$ python -q
>>> import numpy as np
>>> from numpy import linalg as LA
>>> np.set_printoptions(suppress=True, linewidth=160)
>>> feats = np.load("run2.npy")
>>> print(feats)
[[ 0.611  0.385 -0.944]
 [-0.731 -0.369  1.25 ]
 [-1.538 -0.725  2.483]
 [ 0.023 -0.068  0.004]
 [-0.412 -0.172  0.677]
 [ 0.345  0.232 -0.565]
 [-0.402 -0.164  0.557]
 [ 1.202  0.56  -1.821]
 [-0.611 -0.359  0.88 ]
 [-1.203 -0.654  1.866]
 [ 1.178  0.529 -1.783]
 [-0.211 -0.132  0.322]
 [-1.632 -0.764  2.346]
 [-0.04   0.009 -0.033]
 [ 0.94   0.513 -1.5  ]
 [ 1.815  0.902 -2.715]
 [ 0.493  0.281 -0.911]
 [ 0.032 -0.036  0.012]
 [-1.725 -0.857  2.711]
 [ 0.08   0.017 -0.013]
 [ 0.266 -0.008 -0.302]
 [-0.197 -0.136  0.339]
 [-0.449 -0.225  0.576]
 [-1.157 -0.595  1.84 ]
 [-1.281 -0.695  2.097]]
>>> U, sv, Vt = LA.svd(feats, full_matrices=False)
>>> print(np.round(np.cumsum(sv ** 2) / np.sum(sv ** 2), 3))
[0.999 0.999 1.   ]
>>> print(np.round(U.T @ U, 3) + 0)
[[1. 0. 0.]
 [0. 1. 0.]
 [0. 0. 1.]]
>>> print(np.round(Vt @ Vt.T, 3) + 0)
[[1. 0. 0.]
 [0. 1. 0.]
 [0. 0. 1.]]
>>> M = np.array([[-0.6, 3.0, -0.1, -0.1],
...     [-0.6, -2.5, -2.3, -1.2],
...     [-3.1, -5.0, 1.5, -1.0],
...     [-0.1, 4.0, -1.4, 1.5]])
>>> print(M)
[[-0.6  3.  -0.1 -0.1]
 [-0.6 -2.5 -2.3 -1.2]
 [-3.1 -5.   1.5 -1. ]
 [-0.1  4.  -1.4  1.5]]
>>> vec = np.array([0, -1, -1, 2])
>>> y = M @ vec
>>> coef, lr = np.zeros(4), 1 / LA.norm(M, 2) ** 2
>>> for i in range(4):
...     coef -= lr * M.T @ (M @ coef - y)
...     if i % 1 == 0: print(i, round(LA.norm(M @ coef - y), 3))
... 
0 3.091
1 2.902
2 2.743
3 2.61
>>> print(coef.round(3))
[-0.016 -0.394 -0.286  0.017]
>>> print(np.round(LA.cond(M), 3))
7.596
>>> T = np.stack([M, -1 * M, M[::-1]])
>>> print(np.einsum("bij,cij->bc", T, T))
[[ 80.8  -80.8   48.32]
 [-80.8   80.8  -48.32]
 [ 48.32 -48.32  80.8 ]]
>>> print(np.round(LA.det(T), 3))
[60.753 60.753 60.753]
>>> print(T.shape)
(3, 4, 4)
>>> print((T @ M.T).shape)
(3, 4, 4)
>>> print(T.sum(axis=0))
[[-0.1  4.  -1.4  1.5]
 [-3.1 -5.   1.5 -1. ]
 [-0.6 -2.5 -2.3 -1.2]
 [-0.6  3.  -0.1 -0.1]]
>>> data = np.loadtxt("a.csv", delimiter=",")
>>> print(data)
[[-15.172  -5.805   1.604]
 [ -7.758  10.588  30.178]
 [ -7.235  13.257  28.774]
 [-16.443  -6.037   1.345]
 [ -2.744  -7.018 -17.147]
 [ -9.871   9.744  30.433]
 [-15.448  -5.607   3.701]
 [ -8.834  11.317  29.593]
 [ -3.255  -4.547 -17.851]
 [-16.422  -4.411   2.495]
 [ -1.481  -4.68  -18.842]
 [ -2.904  -5.919 -18.528]
 [-14.428  -6.439   1.613]
 [-15.741  -7.807   1.108]
 [ -1.889  -6.584 -18.581]
 [ -7.107  13.464  30.14 ]
 [-15.836  -5.651   1.649]
 [ -7.84   10.555  30.14 ]
 [ -0.087  -8.178 -16.841]
 [-17.825  -5.871   2.548]
 [-15.348  -7.523   1.653]
 [ -7.696  11.302  31.553]
 [-17.313  -6.222   2.572]
 [ -3.393  -5.859 -16.749]
 [-16.746  -5.441   3.092]]
>>> M2 = np.c_[data[:, :2] @ np.array([[-4, -7], [7, -3]]), np.array([3, -2, -1, -1, 0, 1, 0, 2, -1, 1, -3, 2, 0, -3, -3, 2, -1, -1, -3, 2, -2, -1, -2, 0, 0])]
>>> print(M2.round(3))
[[ 20.053 123.619   3.   ]
 [105.148  22.542  -2.   ]
 [121.739  10.874  -1.   ]
 [ 23.513 133.212  -1.   ]
 [-38.15   40.262   0.   ]
 [107.692  39.865   1.   ]
 [ 22.543 124.957   0.   ]
 [114.555  27.887   2.   ]
 [-18.809  36.426  -1.   ]
 [ 34.811 128.187   1.   ]
 [-26.836  24.407  -3.   ]
 [-29.817  38.085   2.   ]
 [ 12.639 120.313   0.   ]
 [  8.315 133.608  -3.   ]
 [-38.532  32.975  -3.   ]
 [122.676   9.357   2.   ]
 [ 23.787 127.805  -1.   ]
 [105.245  23.215  -1.   ]
 [-56.898  25.143  -3.   ]
 [ 30.203 142.388   2.   ]
 [  8.731 130.005  -2.   ]
 [109.898  19.966  -1.   ]
 [ 25.698 139.857  -2.   ]
 [-27.441  41.328   0.   ]
 [ 28.897 133.545   0.   ]]
>>> print(LA.matrix_rank(np.c_[data, M2]))
4
>>> print(np.round(LA.norm(M2 - data @ LA.lstsq(data, M2)[0], axis=0), 3) + 0)
[0.    0.    8.745]
>>> print(np.round(LA.norm(LA.qr(data)[0].T @ M2, axis=0) ** 2 / ((M2 ** 2).sum(axis=0) + 1e-12), 3))
[1.    1.    0.056]
>>> u, v = M2[9], M2[19]
>>> print(round(float(u @ u), 3))
17644.713
>>> pr = (u @ v) / (u @ u) * u
>>> print(round((v - pr) @ u, 3))
0.0
>>> F = np.array([[2, -3, 2], [-3, 2, -3], [2, -3, 2]])
>>> print(F)
[[ 2 -3  2]
 [-3  2 -3]
 [ 2 -3  2]]
>>> rk = LA.matrix_rank(F)
>>> print(rk)
2
>>> ns = LA.svd(F)[2][rk:].T
>>> print(np.round(ns[:, 0] / ns[np.abs(ns[:, 0]).round(6).argmax(), 0], 3) + 0)
[ 1.  0. -1.]
>>> print(np.round(F @ ns, 3) + 0)
[[0.]
 [0.]
 [0.]]
>>> print([int(LA.matrix_rank(F[:i])) for i in range(1, len(F) + 1)])
[1, 2, 2]
>>> u, v = F[2], F[1]
>>> print(u @ v)
-18
>>> pr = (u @ v) / (u @ u) * u
>>> print(LA.matrix_rank(np.outer(u, v)))
1
>>> print(round(LA.norm(u + v) ** 2 + LA.norm(u - v) ** 2, 3))
78.0
>>> print(round((v - pr) @ u, 3))
0.0
>>> U, sv, Vt = LA.svd(F)
>>> print(sv.round(3) + 0)
[7.359 1.359 0.   ]
>>> M2 = U[:, :2] @ np.diag(sv[:2]) @ Vt[:2]
>>> print(LA.matrix_rank(F, rtol=0.05))
2
>>> print(round(np.abs(F - M2).max(), 3))
0.0
>>> U, sv, Vt = LA.svd(F)
>>> vecs = Vt[:(sv > 1e-8).sum()]
>>> rng = np.random.default_rng(94788)
>>> vec = F[1] + 5 * F[2] + rng.integers(2) * np.eye(3)[2]
>>> print(vec)
[  7. -13.   8.]
>>> print(np.allclose(vecs.T @ vecs @ vec, vec))
False
>>> print(np.round(vecs.T @ vecs, 3) + 0)
[[0.5 0.  0.5]
 [0.  1.  0. ]
 [0.5 0.  0.5]]
>>> vals, vecs = LA.eigh(F)
>>> vec = np.array([6, 7, 5])
>>> print(np.round(vecs * np.abs(vals) @ vecs.T, 3))
[[ 2.524 -2.065  2.524]
 [-2.065  3.671 -2.065]
 [ 2.524 -2.065  2.524]]
>>> print(np.round(vec @ F @ vec / (vec @ vec), 3), round(float(vals[0]), 3), np.round(vals[-1], 3))
-1.109 -1.359 7.359
>>> print(np.round(vecs * np.maximum(vals, 0) @ vecs.T, 3))
[[ 2.262 -2.532  2.262]
 [-2.532  2.835 -2.532]
 [ 2.262 -2.532  2.262]]
>>> print(np.round(LA.eigvalsh(F[1:, 1:]), 3))
[-1.  5.]
>>> arr = np.loadtxt("sample2.csv", delimiter=",")
>>> print(arr)
[[-3. -3. -3.]
 [-3. -6. -6.]
 [-3. -6. -9.]]
>>> vals, vecs = LA.eigh(arr)
>>> vec = np.array([3, 1, 1])
>>> print(vecs * np.maximum(vals, 0) @ vecs.T)
[[0. 0. 0.]
 [0. 0. 0.]
 [0. 0. 0.]]
>>> def softmax(z):
...     e = np.exp(z - z.max(axis=-1, keepdims=True))
...     return e / e.sum(axis=-1, keepdims=True)
... 
>>> print(np.round(softmax(arr[0]), 3))
[0.333 0.333 0.333]
>>> print(np.round(softmax(arr[0] + 2), 3))
[0.333 0.333 0.333]
>>> S = arr @ arr.T / np.sqrt(3)
>>> print(softmax(S).round(6).argmax(axis=1))
[2 2 2]
>>> print(np.round(softmax(S + np.triu(np.full(S.shape, -np.inf), 1)), 3) + 0)
[[1. 0. 0.]
 [0. 1. 0.]
 [0. 0. 1.]]
>>> print(np.round(softmax(S)[0] @ arr, 3))
[-3.    -6.    -8.983]
>>> lab = rng.permutation(3)
>>> M2 = arr[:, lab] * rng.choice([-1, 1], 3)
>>> print(M2)
[[-3.  3. -3.]
 [-6.  3. -6.]
 [-9.  3. -6.]]
>>> U, _, Vt = LA.svd(arr.T @ M2)
>>> print(lab)
[2 0 1]
>>> vec = np.array([-2, 0, 0])
>>> y = arr @ vec
>>> coef, lr = np.zeros(3), 1 / LA.norm(arr, 2) ** 2
>>> for i in range(5):
...     coef -= lr * arr.T @ (arr @ coef - y)
...     if i % 1 == 0: print(i, round(LA.norm(arr @ coef - y), 3))
... 
0 3.002
1 2.958
2 2.915
3 2.873
4 2.831
>>> print(round(LA.cond(arr), 3))
16.394
>>> print(coef.round(3))
[-0.313 -0.41  -0.422]
>>> print(round(LA.norm(arr, 1), 3), round(float(LA.norm(arr, np.inf)), 3))
18.0 18.0
>>> print(round(LA.norm(arr) ** 2 / LA.norm(arr, 2) ** 2, 3))
1.02
>>> print(round(LA.norm(arr[0], 1), 3), np.round(LA.norm(arr[0], np.inf), 3))
9.0 3.0
>>> print(arr[0] @ arr[1])
45.0
>>> print(np.round(LA.norm(arr, axis=1), 3))
[ 5.196  9.    11.225]
>>> K = np.load("data.npy")
>>> print(K)
[[-1.  0.  0.]
 [ 0.  2.  1.]
 [ 0.  0.  2.]]
>>> # triangular, det is the product of the diagonal
>>> print(K @ K)
[[1. 0. 0.]
 [0. 4. 4.]
 [0. 0. 4.]]
>>> vec = np.array([1, 0, -1])
>>> a = np.maximum(K @ vec, 0)
>>> print(K.T @ a)
[0. 0. 0.]
>>> print(np.round(np.tanh(K @ vec), 3))
[-0.762 -0.762 -0.964]
>>> print(K * (a > 1e-9)[:, None])
[[-0.  0.  0.]
 [ 0.  0.  0.]
 [ 0.  0.  0.]]
>>> print(a)
[0. 0. 0.]
>>> m1 = np.loadtxt("out8.csv", delimiter=",")
>>> print(m1)
[[  2.708   2.608  -3.888]
 [ -4.899   3.441  -0.431]
 [-10.716  -7.982  -5.239]
 [  2.97   -4.073   0.439]
 [  1.848  -2.728   2.829]
 [ -0.393  -5.211   0.352]
 [ -2.224   1.412  -1.833]
 [  0.611   2.182   4.346]
 [  5.372   0.099   6.9  ]
 [ -2.266   3.932  -0.112]
 [  0.852   4.946   0.25 ]
 [-17.014  -0.856  -9.698]
 [  5.089  -0.31   -1.536]
 [-11.033  -4.498  -2.656]
 [  1.427   5.423   4.101]
 [  2.299   0.615  -1.117]
 [ -8.093   0.259  -4.725]
 [  0.759   0.395  -1.316]
 [ -2.49    1.651   3.055]
 [ -2.49    0.882  -3.056]
 [  7.017  -4.744  -5.148]
 [ -2.275   4.756  -6.867]
 [  0.369   4.95   -0.027]]
>>> C2 = np.cov(m1, rowvar=False)
>>> print(np.argwhere(np.triu(np.abs(np.corrcoef(m1.T)) > 0.8, 1)))
[]
>>> print(np.round(m1.std(axis=0), 3))
[5.633 3.625 3.793]
>>> print(C2.shape)
(3, 3)
>>> cent = m1[[12, 6]].astype(float)
>>> for _ in range(6):
...     lab = LA.norm(m1[:, None] - cent, axis=-1).argmin(axis=1)
...     cent = np.array([m1[lab == j].mean(axis=0) for j in range(2)])
... 
>>> print(lab)
[0 0 1 0 0 0 0 0 0 0 0 1 0 1 0 0 1 0 0 0 0 0 0]
>>> print(np.round(cent[1] - cent[0], 3))
[-12.466  -4.334  -5.418]
>>> print(np.bincount(lab))
[19  4]
>>> u = np.array([0, 3, 3, -1])
>>> E = np.array([np.roll(u, i) for i in range(4)])
>>> print(E)
[[ 0  3  3 -1]
 [-1  0  3  3]
 [ 3 -1  0  3]
 [ 3  3 -1  0]]
>>> print(round(float(LA.det(E[::-1])), 3))
125.0
>>> print(np.einsum("ij,ji->", E, E))
12
>>> print(round(LA.det(2 * E), 3), round(LA.det(E), 3))
2000.0 125.0
>>> print(np.kron(np.eye(2, dtype=int), E))
[[ 0  3  3 -1  0  0  0  0]
 [-1  0  3  3  0  0  0  0]
 [ 3 -1  0  3  0  0  0  0]
 [ 3  3 -1  0  0  0  0  0]
 [ 0  0  0  0  0  3  3 -1]
 [ 0  0  0  0 -1  0  3  3]
 [ 0  0  0  0  3 -1  0  3]
 [ 0  0  0  0  3  3 -1  0]]
